>>> import numpy as np
>>> import numpy.linalg as la
>>> np.set_printoptions(suppress=True, linewidth=200)
>>> arr = np.load("data.npy")
>>> print(arr)
[[ 4.48 -7.16  4.22 -4.58 -3.53]
 [14.83  5.5  -1.37 -3.79 -7.31]
 [ 7.26  6.36  7.94  7.55 -1.06]
 [-0.9   2.87  5.88 -1.88  5.93]]
>>> cov = arr.T @ arr
>>> print(np.round(la.svd(arr, compute_uv=False) ** 2, 2))
[399.96 196.04  95.99  47.09]
>>> print(np.round(np.trace(cov), 2), np.round((arr ** 2).sum(), 2))
739.09 739.09
>>> print(la.matrix_rank(cov))
4
>>> def softmax(z):
...     e = np.exp(z - z.max(axis=-1, keepdims=True))
...     return e / e.sum(axis=-1, keepdims=True)
... 
>>> print(np.round(softmax(arr).sum(axis=1), 2))
[1. 1. 1. 1.]
>>> print(np.round(softmax(arr[2]), 2) + 0)
[0.21 0.09 0.42 0.28 0.  ]
>>> print(np.round(softmax(10 * arr[2]), 2) + 0)
[0.   0.   0.98 0.02 0.  ]
>>> S = arr @ arr.T / np.sqrt(5)
>>> print(np.round(softmax(S), 2) + 0)
[[1. 0. 0. 0.]
 [0. 1. 0. 0.]
 [0. 0. 1. 0.]
 [0. 0. 0. 1.]]
>>> print(softmax(S)[2] @ arr)
[ 7.26  6.36  7.94  7.55 -1.06]
>>> print(softmax(S).round(6).argmax(axis=1))
[0 1 2 3]
>>> feats = np.load("arr.npy")
>>> print(feats.round(2))
[[-1.36  5.04  3.68  4.36  1.  ]
 [ 0.13  2.8   2.93  2.87  1.  ]
 [-0.1   3.16  3.05  3.1   1.  ]
 [ 0.93  1.61  2.54  2.07  1.  ]
 [ 1.87  0.19  2.06  1.13  1.  ]
 [ 4.2  -3.3   0.9  -1.2   1.  ]
 [ 3.77 -2.65  1.12 -0.77  1.  ]
 [-0.09  3.13  3.04  3.09  1.  ]
 [ 0.38  2.44  2.81  2.62  1.  ]
 [-2.07  6.11  4.04  5.07  1.  ]
 [ 1.62  0.57  2.19  1.38  1.  ]
 [ 3.05 -1.58  1.47 -0.05  1.  ]
 [ 4.62 -3.94  0.69 -1.62  1.  ]
 [ 4.14 -3.2   0.93 -1.14  1.  ]
 [ 2.8  -1.2   1.6   0.2   1.  ]
 [ 1.98  0.02  2.01  1.02  1.  ]
 [ 3.65 -2.48  1.17 -0.65  1.  ]
 [ 1.82  0.27  2.09  1.18  1.  ]
 [ 1.22  1.18  2.39  1.78  1.  ]
 [ 1.57  0.65  2.22  1.43  1.  ]
 [-1.73  5.6   3.87  4.73  1.  ]
 [ 1.48  0.78  2.26  1.52  1.  ]
 [ 2.4  -0.6   1.8   0.6   1.  ]
 [ 3.57 -2.35  1.22 -0.57  1.  ]
 [-1.86  5.8   3.93  4.86  1.  ]
 [ 1.73  0.4   2.13  1.27  1.  ]
 [ 4.04 -3.05  0.98 -1.04  1.  ]
 [ 2.96 -1.45  1.52  0.04  1.  ]
 [ 3.3  -1.95  1.35 -0.3   1.  ]
 [-1.05  4.57  3.52  4.05  1.  ]
 [ 3.79 -2.68  1.11 -0.79  1.  ]
 [ 1.38  0.93  2.31  1.62  1.  ]]
>>> U, sv, Vt = la.svd(feats)
>>> V = Vt[:(sv > 1e-8).sum()]
>>> rng = np.random.default_rng(77922)
>>> x0 = feats[28] + -2 * feats[7] + rng.integers(2) * np.eye(5)[4]
>>> print(x0.round(2))
[ 3.48 -8.22 -4.74 -6.48 -1.  ]
>>> print(np.round(V.T @ V, 2) + 0)
[[ 0.62 -0.33  0.29 -0.02  0.2 ]
 [-0.33  0.5   0.17  0.33  0.  ]
 [ 0.29  0.17  0.46  0.31  0.2 ]
 [-0.02  0.33  0.31  0.32  0.1 ]
 [ 0.2   0.    0.2   0.1   0.1 ]]
>>> print(np.round(np.diag(V.T @ V), 2))
[0.62 0.5  0.46 0.32 0.1 ]
>>> print(la.matrix_rank(np.vstack([feats, x0])))
2
>>> J = np.load("a.npy")
>>> print(J)
[[-0.1 -0.2  0.4  0.3 -1.5]
 [ 0.7  0.2 -0.1  0.9 -2.1]
 [-1.3  1.  -0.5 -1.4  0.5]
 [ 1.3 -0.1 -1.9  0.   1.4]
 [ 0.3 -0.4  1.6 -0.4 -0.8]
 [ 0.  -0.1  1.1  1.  -0.3]
 [-0.5  1.2  1.  -2.5  1. ]
 [ 0.8 -0.1  0.6  0.  -0.5]
 [-4.3 -0.6 -0.7 -0.5 -1.3]
 [-1.5 -5.1  4.8 -3.9  2.1]
 [ 0.6  1.6  0.  -0.1  0.4]
 [-0.9  0.8 -0.7 -1.  -0.7]
 [-0.6 -0.5  1.3 -1.   0.7]
 [ 0.8 -0.9  0.2 -0.1 -1.5]]
>>> r0 = np.array([2, 2, 1])
>>> print(np.round(np.convolve(J[13], r0), 2))
[ 1.6 -0.2 -0.6 -0.7 -3.  -3.1 -1.5]
>>> print(np.round(np.array([np.convolve(row, r0, "same") for row in J]), 2))
[[ -0.6   0.3   1.2  -2.   -2.7]
 [  1.8   0.9   1.8  -2.5  -3.3]
 [ -0.6  -0.3  -2.8  -2.3  -0.4]
 [  2.4  -2.7  -3.9   0.9   2.8]
 [ -0.2   2.7   2.   -0.8  -2. ]
 [ -0.2   2.    4.1   2.5   0.4]
 [  1.4   3.9  -1.8  -2.   -0.5]
 [  1.4   1.8   1.1  -0.4  -1. ]
 [ -9.8  -6.9  -3.   -4.3  -3.1]
 [-13.2  -2.1  -3.3   1.2   0.3]
 [  4.4   3.8   1.4   0.6   0.7]
 [ -0.2  -0.7  -2.6  -4.1  -2.4]
 [ -2.2   1.    0.1   0.7   0.4]
 [ -0.2  -0.6  -0.7  -3.   -3.1]]
>>> print(np.round(np.cross(J[13, :3], J[11, :3]), 2))
[ 0.47  0.38 -0.17]
>>> print(np.unravel_index(np.abs(J).argmax(), J.shape))
(np.int64(9), np.int64(1))
>>> print(np.abs(J).max())
5.1
>>> print(np.round(J - J[0], 2))
[[ 0.   0.   0.   0.   0. ]
 [ 0.8  0.4 -0.5  0.6 -0.6]
 [-1.2  1.2 -0.9 -1.7  2. ]
 [ 1.4  0.1 -2.3 -0.3  2.9]
 [ 0.4 -0.2  1.2 -0.7  0.7]
 [ 0.1  0.1  0.7  0.7  1.2]
 [-0.4  1.4  0.6 -2.8  2.5]
 [ 0.9  0.1  0.2 -0.3  1. ]
 [-4.2 -0.4 -1.1 -0.8  0.2]
 [-1.4 -4.9  4.4 -4.2  3.6]
 [ 0.7  1.8 -0.4 -0.4  1.9]
 [-0.8  1.  -1.1 -1.3  0.8]
 [-0.5 -0.3  0.9 -1.3  2.2]
 [ 0.9 -0.7 -0.2 -0.4  0. ]]
>>> print(np.round(np.diff(J, axis=0), 2))
[[ 0.8  0.4 -0.5  0.6 -0.6]
 [-2.   0.8 -0.4 -2.3  2.6]
 [ 2.6 -1.1 -1.4  1.4  0.9]
 [-1.  -0.3  3.5 -0.4 -2.2]
 [-0.3  0.3 -0.5  1.4  0.5]
 [-0.5  1.3 -0.1 -3.5  1.3]
 [ 1.3 -1.3 -0.4  2.5 -1.5]
 [-5.1 -0.5 -1.3 -0.5 -0.8]
 [ 2.8 -4.5  5.5 -3.4  3.4]
 [ 2.1  6.7 -4.8  3.8 -1.7]
 [-1.5 -0.8 -0.7 -0.9 -1.1]
 [ 0.3 -1.3  2.   0.   1.4]
 [ 1.4 -0.4 -1.1  0.9 -2.2]]
>>> print(np.round(J.sum(axis=1), 2))
[-1.1 -0.4 -1.7  0.7  0.3  1.7  0.2  0.8 -7.4 -3.6  2.5 -2.5 -0.1 -1.5]
>>> print(np.round(la.norm(J), 2))
12.0
>>> print(np.round(la.svd(J, compute_uv=False), 2))
[9.04 5.2  4.61 3.15 2.05]
>>> x0 = np.array([4, 2, 4, 3, 0])
>>> rhs = J @ x0
>>> b, lr = np.zeros(5), 1 / la.norm(J, 2) ** 2
>>> for i in range(6):
...     b -= lr * J.T @ (J @ b - rhs)
...     if i % 2 == 0: print(i, round(la.norm(J @ b - rhs), 2))
... 
0 20.19
2 11.46
4 7.75
>>> print(round(float(la.cond(J)), 2))
4.41
>>> print(b.round(2))
[ 4.18  0.7   2.03  1.86 -0.32]
>>> print(np.round(la.norm(J, axis=1), 2))
[1.6  2.4  2.27 2.7  1.9  1.52 3.15 1.12 4.61 8.42 1.76 1.85 1.95 1.94]
>>> print(round(float(la.norm(J[4], 1)), 2), round(float(la.norm(J[4], np.inf)), 2))
3.5 1.6
>>> print(round(float(la.norm(J) ** 2 / la.norm(J, 2) ** 2), 2))
1.76
>>> M2 = np.c_[J[:, :3] @ np.array([[2, 0, 4], [0, 5, 5], [1, 4, 3]]), np.array([0, -1, 2, -1, -1, 0, 0, 2, 2, -1, 1, -2, 2, -1])]
>>> print(M2.round(2))
[[  0.2   0.6  -0.2   0. ]
 [  1.3   0.6   3.5  -1. ]
 [ -3.1   3.   -1.7   2. ]
 [  0.7  -8.1  -1.   -1. ]
 [  2.2   4.4   4.   -1. ]
 [  1.1   3.9   2.8   0. ]
 [  0.   10.    7.    0. ]
 [  2.2   1.9   4.5   2. ]
 [ -9.3  -5.8 -22.3   2. ]
 [  1.8  -6.3 -17.1  -1. ]
 [  1.2   8.   10.4   1. ]
 [ -2.5   1.2  -1.7  -2. ]
 [  0.1   2.7  -1.    2. ]
 [  1.8  -3.7  -0.7  -1. ]]
>>> print(np.round(la.norm(M2 - J @ la.lstsq(J, M2)[0], axis=0), 2) + 0)
[0.   0.   0.   4.09]
>>> print(la.matrix_rank(M2))
4
>>> M = np.array([[1.0, 0.5, 0.25, 0.12, 0.06],
...     [0.5, 1.0, 0.5, 0.25, 0.12],
...     [0.25, 0.5, 1.0, 0.5, 0.25],
...     [0.12, 0.25, 0.5, 1.0, 0.5],
...     [0.06, 0.12, 0.25, 0.5, 1.0]])
>>> print(M)
[[1.   0.5  0.25 0.12 0.06]
 [0.5  1.   0.5  0.25 0.12]
 [0.25 0.5  1.   0.5  0.25]
 [0.12 0.25 0.5  1.   0.5 ]
 [0.06 0.12 0.25 0.5  1.  ]]
>>> print((M + M.T) / 2)
[[1.   0.5  0.25 0.12 0.06]
 [0.5  1.   0.5  0.25 0.12]
 [0.25 0.5  1.   0.5  0.25]
 [0.12 0.25 0.5  1.   0.5 ]
 [0.06 0.12 0.25 0.5  1.  ]]
>>> print(np.round(la.matrix_power(M, 4), 2))
[[4.16 5.04 4.84 3.93 2.69]
 [5.04 6.5  6.6  5.59 3.93]
 [4.84 6.6  7.28 6.6  4.84]
 [3.93 5.59 6.6  6.5  5.04]
 [2.69 3.93 4.84 5.04 4.16]]
>>> print(round(np.abs(la.eigvals(M)).max(), 2))
2.26
>>> print(np.round(np.sort(np.abs(la.eigvals(M))), 2))
[0.36 0.45 0.69 1.24 2.26]
>>> print(np.allclose(M, M.T))
True
>>> E = np.tanh(np.array([[0.4, -0.7],
...     [1.0, -0.9],
...     [-0.8, -0.8],
...     [-0.4, 0.6],
...     [-0.8, -1.1],
...     [0.0, -0.9],
...     [1.0, -0.2],
...     [-0.6, 0.6],
...     [0.3, 2.2],
...     [0.4, -1.4],
...     [1.2, -0.9],
...     [1.0, 0.3],
...     [-1.0, 1.2],
...     [0.6, 0.2]]) @ np.array([[-0.6, -1.2, -0.1, -1.6], [0.9, 0.9, 0.8, -0.2]]))
>>> print(E.round(2))
[[-0.7  -0.8  -0.54 -0.46]
 [-0.89 -0.96 -0.68 -0.89]
 [-0.24  0.24 -0.51  0.89]
 [ 0.65  0.77  0.48  0.48]
 [-0.47 -0.03 -0.66  0.91]
 [-0.67 -0.67 -0.62  0.18]
 [-0.65 -0.88 -0.25 -0.92]
 [ 0.72  0.85  0.49  0.69]
 [ 0.95  0.92  0.94 -0.73]
 [-0.91 -0.94 -0.82 -0.35]
 [-0.91 -0.98 -0.69 -0.94]
 [-0.32 -0.73  0.14 -0.93]
 [ 0.93  0.98  0.79  0.88]
 [-0.18 -0.49  0.1  -0.76]]
>>> cov = np.cov(E, rowvar=False)
>>> print(cov.shape)
(4, 4)
>>> print(np.round(la.eigvalsh(cov)[::-1], 2) + 0)
[1.58 0.47 0.02 0.  ]
>>> print(round(np.corrcoef(E[:, 2], E[:, 3])[0, 1], 2))
0.16
>>> print(np.argwhere(np.triu(np.abs(np.corrcoef(E.T)) > 0.8, 1)))
[[0 1]
 [0 2]
 [1 2]]
>>> print(np.round(np.median(E, axis=0), 2))
[-0.39 -0.58 -0.38 -0.4 ]
>>> print(np.argsort(-E.std(axis=0).round(6), kind="stable"))
[1 3 0 2]
>>> print(np.round(np.polyfit(E[:, 2], E[:, 3], 1), 2))
[ 0.2  -0.11]
>>> print(np.round(np.corrcoef(E.T), 2))
[[1.   0.95 0.94 0.44]
 [0.95 1.   0.8  0.66]
 [0.94 0.8  1.   0.16]
 [0.44 0.66 0.16 1.  ]]
